In [1]: import numpy as np

In [2]: np.set_printoptions(precision=2, suppress=True, linewidth=140)

In [3]: def tidy(a):
   ...:     return np.round(a, 2) + 0
   ...: 

In [4]: M = np.maximum(np.array([[-6],
   ...:     [-9],
   ...:     [-4],
   ...:     [-3],
   ...:     [2],
   ...:     [-5],
   ...:     [7],
   ...:     [-2],
   ...:     [1],
   ...:     [4],
   ...:     [7],
   ...:     [0],
   ...:     [9],
   ...:     [-3],
   ...:     [-6],
   ...:     [-1],
   ...:     [9],
   ...:     [-1],
   ...:     [6],
   ...:     [-5]]) @ np.array([[4, 4, 0, 1]]) + np.array([-5, -2, -5, -2]), 0)

In [5]: M
Out[5]: 
array([[ 0,  0,  0,  0],
       [ 0,  0,  0,  0],
       [ 0,  0,  0,  0],
       [ 0,  0,  0,  0],
       [ 3,  6,  0,  0],
       [ 0,  0,  0,  0],
       [23, 26,  0,  5],
       [ 0,  0,  0,  0],
       [ 0,  2,  0,  0],
       [11, 14,  0,  2],
       [23, 26,  0,  5],
       [ 0,  0,  0,  0],
       [31, 34,  0,  7],
       [ 0,  0,  0,  0],
       [ 0,  0,  0,  0],
       [ 0,  0,  0,  0],
       [31, 34,  0,  7],
       [ 0,  0,  0,  0],
       [19, 22,  0,  4],
       [ 0,  0,  0,  0]])

In [6]: # rank 3

In [7]: np.diff(M, axis=0)
Out[7]: 
array([[  0,   0,   0,   0],
       [  0,   0,   0,   0],
       [  0,   0,   0,   0],
       [  3,   6,   0,   0],
       [ -3,  -6,   0,   0],
       [ 23,  26,   0,   5],
       [-23, -26,   0,  -5],
       [  0,   2,   0,   0],
       [ 11,  12,   0,   2],
       [ 12,  12,   0,   3],
       [-23, -26,   0,  -5],
       [ 31,  34,   0,   7],
       [-31, -34,   0,  -7],
       [  0,   0,   0,   0],
       [  0,   0,   0,   0],
       [ 31,  34,   0,   7],
       [-31, -34,   0,  -7],
       [ 19,  22,   0,   4],
       [-19, -22,   0,  -4]])

In [8]: tidy(np.linalg.svd(M, compute_uv=False))
Out[8]: array([89.52,  2.86,  0.39,  0.  ])

In [9]: np.abs(M).max()
Out[9]: np.int64(34)

In [10]: M.sum(axis=0)
Out[10]: array([141, 164,   0,  30])

In [11]: np.abs(np.diag(np.linalg.qr(M)[1])) > 1e-9
Out[11]: array([ True,  True, False,  True])

In [12]: tidy(M @ np.linalg.pinv(M) @ M)
Out[12]: 
array([[ 0.,  0.,  0.,  0.],
       [ 0.,  0.,  0.,  0.],
       [ 0.,  0.,  0.,  0.],
       [ 0.,  0.,  0.,  0.],
       [ 3.,  6.,  0.,  0.],
       [ 0.,  0.,  0.,  0.],
       [23., 26.,  0.,  5.],
       [ 0.,  0.,  0.,  0.],
       [ 0.,  2.,  0.,  0.],
       [11., 14.,  0.,  2.],
       [23., 26.,  0.,  5.],
       [ 0.,  0.,  0.,  0.],
       [31., 34.,  0.,  7.],
       [ 0.,  0.,  0.,  0.],
       [ 0.,  0.,  0.,  0.],
       [ 0.,  0.,  0.,  0.],
       [31., 34.,  0.,  7.],
       [ 0.,  0.,  0.,  0.],
       [19., 22.,  0.,  4.],
       [ 0.,  0.,  0.,  0.]])

In [13]: np.linalg.lstsq(M[:-1].T, M[-1])[2]
Out[13]: np.int32(3)

In [14]: np.unique(M.round(6), axis=0).shape
Out[14]: (7, 4)

In [15]: np.allclose(M[:-1].T @ np.linalg.lstsq(M[:-1].T, M[-1])[0], M[-1])
Out[15]: True

In [16]: E = np.loadtxt("out19.csv", delimiter=",")

In [17]: E
Out[17]: 
array([[ 7.,  2., -1.],
       [ 2.,  0., -1.],
       [ 9.,  6.,  3.],
       [ 3.,  2.,  1.],
       [ 9.,  6.,  3.],
       [ 4.,  4.,  3.],
       [ 6.,  4.,  2.]])

In [18]: Uu, sig, VT = np.linalg.svd(E, full_matrices=False)

In [19]: np.abs(Uu[:, 0]).round(6).argmax()
Out[19]: np.int64(2)

In [20]: np.allclose(Uu * sig @ VT, E)
Out[20]: True

In [21]: tidy(np.abs(VT[0]))
Out[21]: array([0.82, 0.52, 0.24])

In [22]: tidy(sig / sig[0])
Out[22]: array([1.  , 0.22, 0.  ])

In [23]: tidy(sig)
Out[23]: array([20.08,  4.33,  0.  ])

In [24]: tidy(VT @ VT.T)
Out[24]: 
array([[1., 0., 0.],
       [0., 1., 0.],
       [0., 0., 1.]])

In [25]: other = E / np.sqrt((E ** 2).mean(axis=1, keepdims=True))

In [26]: tidy(E - E.mean(axis=1, keepdims=True))
Out[26]: 
array([[ 4.33, -0.67, -3.67],
       [ 1.67, -0.33, -1.33],
       [ 3.  ,  0.  , -3.  ],
       [ 1.  ,  0.  , -1.  ],
       [ 3.  ,  0.  , -3.  ],
       [ 0.33,  0.33, -0.67],
       [ 2.  ,  0.  , -2.  ]])

In [27]: tidy(other[1])
Out[27]: array([ 1.55,  0.  , -0.77])

In [28]: np.linalg.matrix_rank(E, rtol=0.1)
Out[28]: np.int64(2)

In [29]: np.argsort(-np.linalg.norm(E, axis=0).round(6), kind="stable")[:3]
Out[29]: array([0, 1, 2])

In [30]: np.linalg.cond(E) > 100
Out[30]: np.True_

In [31]: tidy(np.linalg.norm(E, 2) / np.linalg.norm(E))
Out[31]: np.float64(0.98)

In [32]: data = np.array([[1, 1, -3, -1, 3, 2, 0],
    ...:     [-3, 0, -2, -2, 2, -3, 1],
    ...:     [-3, -2, -3, 1, -1, 3, -1],
    ...:     [-1, 1, -3, -2, -2, 1, -2],
    ...:     [1, 2, 2, 1, 0, 3, 3]])

In [33]: data
Out[33]: 
array([[ 1,  1, -3, -1,  3,  2,  0],
       [-3,  0, -2, -2,  2, -3,  1],
       [-3, -2, -3,  1, -1,  3, -1],
       [-1,  1, -3, -2, -2,  1, -2],
       [ 1,  2,  2,  1,  0,  3,  3]])

In [34]: u = np.array([8, 9])

In [35]: np.cross(data[2, :3], data[0, :3])
Out[35]: array([  9, -12,  -1])

In [36]: np.polyval(u, data[2])
Out[36]: array([-15,  -7, -15,  17,   1,  33,   1])

In [37]: np.array([np.convolve(row, u, "same") for row in data])
Out[37]: 
array([[  8,  17, -15, -35,  15,  43,  18],
       [-24, -27, -16, -34,  -2,  -6, -19],
       [-24, -43, -42, -19,   1,  15,  19],
       [ -8,  -1, -15, -43, -34, -10,  -7],
       [  8,  25,  34,  26,   9,  24,  51]])
